% python3 -q
>>> import numpy as np
>>> from numpy import linalg as LA
>>> np.set_printoptions(precision=3, suppress=True, linewidth=120)
>>> F = np.load("case11.npy")
>>> F
array([[ 1, -1, -1, -1,  0, -3,  3,  1,  3,  3,  2,  3],
       [-1,  1, -1, -1, -1,  0, -3,  3,  1,  3,  3,  2],
       [-1, -1,  1, -1, -1, -1,  0, -3,  3,  1,  3,  3],
       [-1, -1, -1,  1, -1, -1, -1,  0, -3,  3,  1,  3],
       [ 0, -1, -1, -1,  1, -1, -1, -1,  0, -3,  3,  1],
       [-3,  0, -1, -1, -1,  1, -1, -1, -1,  0, -3,  3],
       [ 3, -3,  0, -1, -1, -1,  1, -1, -1, -1,  0, -3],
       [ 1,  3, -3,  0, -1, -1, -1,  1, -1, -1, -1,  0],
       [ 3,  1,  3, -3,  0, -1, -1, -1,  1, -1, -1, -1],
       [ 3,  3,  1,  3, -3,  0, -1, -1, -1,  1, -1, -1],
       [ 2,  3,  3,  1,  3, -3,  0, -1, -1, -1,  1, -1],
       [ 3,  2,  3,  3,  1,  3, -3,  0, -1, -1, -1,  1]])
>>> # equal to its transpose
>>> q, V = LA.qr(F[:, :3])[0], LA.qr(F[:, 3:])[0]
>>> sigma = LA.svd(q.T @ V, compute_uv=False)
>>> sigma
array([0.994, 0.981, 0.634])
>>> np.degrees(np.arccos(sigma.clip(0, 1)))
array([ 6.309, 11.04 , 50.66 ])
>>> round(LA.norm(q @ q.T - V @ V.T, 2), 3)
np.float64(1.0)
>>> (sigma > 0.9).sum()
np.int64(2)
>>> np.round(LA.eigvalsh(F).min(), 3)
np.float64(-11.713)
>>> np.all(LA.eigvalsh(F) > 0)
np.False_
>>> M2 = np.array([[-2, 3],
...     [1, 0],
...     [-3, 3],
...     [-1, 3],
...     [2, 0],
...     [-3, 3],
...     [-2, -2],
...     [3, 0],
...     [-3, -1],
...     [0, 0],
...     [3, 1],
...     [2, 0]])
>>> np.einsum("ik,kj->ij", F, M2)
array([[ 10, -19],
       [ 30,  -1],
       [ -3,  -6],
       [ 24,   0],
       [ 18,  -4],
       [  4, -12],
       [-15,   2],
       [ 16,  -7],
       [-17,   6],
       [-18,  23],
       [  5,  11],
       [-15,  42]])
>>> F @ M2
array([[ 10, -19],
       [ 30,  -1],
       [ -3,  -6],
       [ 24,   0],
       [ 18,  -4],
       [  4, -12],
       [-15,   2],
       [ 16,  -7],
       [-17,   6],
       [-18,  23],
       [  5,  11],
       [-15,  42]])
>>> np.einsum("ij->j", F)
array([10,  6,  3, -1, -4, -8, -8, -4, -1,  3,  6, 10])
>>> np.vstack([F, M2.T]).shape
(14, 12)
>>> def softmax(z):
...     e = np.exp(z - z.max(axis=-1, keepdims=True))
...     return e / e.sum(axis=-1, keepdims=True)
... 
>>> softmax(F[5])
array([0.002, 0.037, 0.014, 0.014, 0.014, 0.1  , 0.014, 0.014, 0.014, 0.037, 0.002, 0.741])
>>> softmax(F).sum(axis=1)
array([1., 1., 1., 1., 1., 1., 1., 1., 1., 1., 1., 1.])
>>> scores = F @ F.T / np.sqrt(12)
>>> np.round(softmax(scores), 3) + 0
array([[1.   , 0.   , 0.   , 0.   , 0.   , 0.   , 0.   , 0.   , 0.   , 0.   , 0.   , 0.   ],
       [0.   , 0.999, 0.   , 0.   , 0.   , 0.   , 0.   , 0.   , 0.   , 0.   , 0.   , 0.   ],
       [0.01 , 0.   , 0.99 , 0.   , 0.   , 0.   , 0.   , 0.   , 0.   , 0.   , 0.   , 0.   ],
       [0.001, 0.01 , 0.   , 0.987, 0.   , 0.002, 0.   , 0.   , 0.   , 0.   , 0.   , 0.   ],
       [0.001, 0.001, 0.023, 0.   , 0.969, 0.   , 0.002, 0.001, 0.001, 0.   , 0.002, 0.   ],
       [0.   , 0.   , 0.   , 0.002, 0.   , 0.997, 0.   , 0.   , 0.   , 0.   , 0.   , 0.   ],
       [0.   , 0.   , 0.   , 0.   , 0.   , 0.   , 0.997, 0.   , 0.002, 0.   , 0.   , 0.   ],
       [0.   , 0.002, 0.   , 0.001, 0.001, 0.002, 0.   , 0.969, 0.   , 0.023, 0.001, 0.001],
       [0.   , 0.   , 0.   , 0.   , 0.   , 0.   , 0.002, 0.   , 0.987, 0.   , 0.01 , 0.001],
       [0.   , 0.   , 0.   , 0.   , 0.   , 0.   , 0.   , 0.   , 0.   , 0.99 , 0.   , 0.01 ],
       [0.   , 0.   , 0.   , 0.   , 0.   , 0.   , 0.   , 0.   , 0.   , 0.   , 0.999, 0.   ],
       [0.   , 0.   , 0.   , 0.   , 0.   , 0.   , 0.   , 0.   , 0.   , 0.   , 0.   , 1.   ]])
>>> np.round(softmax(scores + np.triu(np.full(scores.shape, -np.inf), 1)), 3) + 0
array([[1.   , 0.   , 0.   , 0.   , 0.   , 0.   , 0.   , 0.   , 0.   , 0.   , 0.   , 0.   ],
       [0.   , 1.   , 0.   , 0.   , 0.   , 0.   , 0.   , 0.   , 0.   , 0.   , 0.   , 0.   ],
       [0.01 , 0.   , 0.99 , 0.   , 0.   , 0.   , 0.   , 0.   , 0.   , 0.   , 0.   , 0.   ],
       [0.001, 0.01 , 0.   , 0.989, 0.   , 0.   , 0.   , 0.   , 0.   , 0.   , 0.   , 0.   ],
       [0.001, 0.001, 0.023, 0.   , 0.975, 0.   , 0.   , 0.   , 0.   , 0.   , 0.   , 0.   ],
       [0.   , 0.   , 0.   , 0.002, 0.   , 0.997, 0.   , 0.   , 0.   , 0.   , 0.   , 0.   ],
       [0.   , 0.   , 0.   , 0.   , 0.   , 0.   , 1.   , 0.   , 0.   , 0.   , 0.   , 0.   ],
       [0.   , 0.002, 0.   , 0.001, 0.001, 0.002, 0.   , 0.994, 0.   , 0.   , 0.   , 0.   ],
       [0.   , 0.   , 0.   , 0.   , 0.   , 0.   , 0.002, 0.   , 0.998, 0.   , 0.   , 0.   ],
       [0.   , 0.   , 0.   , 0.   , 0.   , 0.   , 0.   , 0.   , 0.   , 1.   , 0.   , 0.   ],
       [0.   , 0.   , 0.   , 0.   , 0.   , 0.   , 0.   , 0.   , 0.   , 0.   , 1.   , 0.   ],
       [0.   , 0.   , 0.   , 0.   , 0.   , 0.   , 0.   , 0.   , 0.   , 0.   , 0.   , 1.   ]])
>>> softmax(scores)[5] @ F
array([-2.994, -0.002, -1.   , -0.995, -1.   ,  0.995, -1.   , -0.997, -1.004,  0.007, -2.989,  2.999])
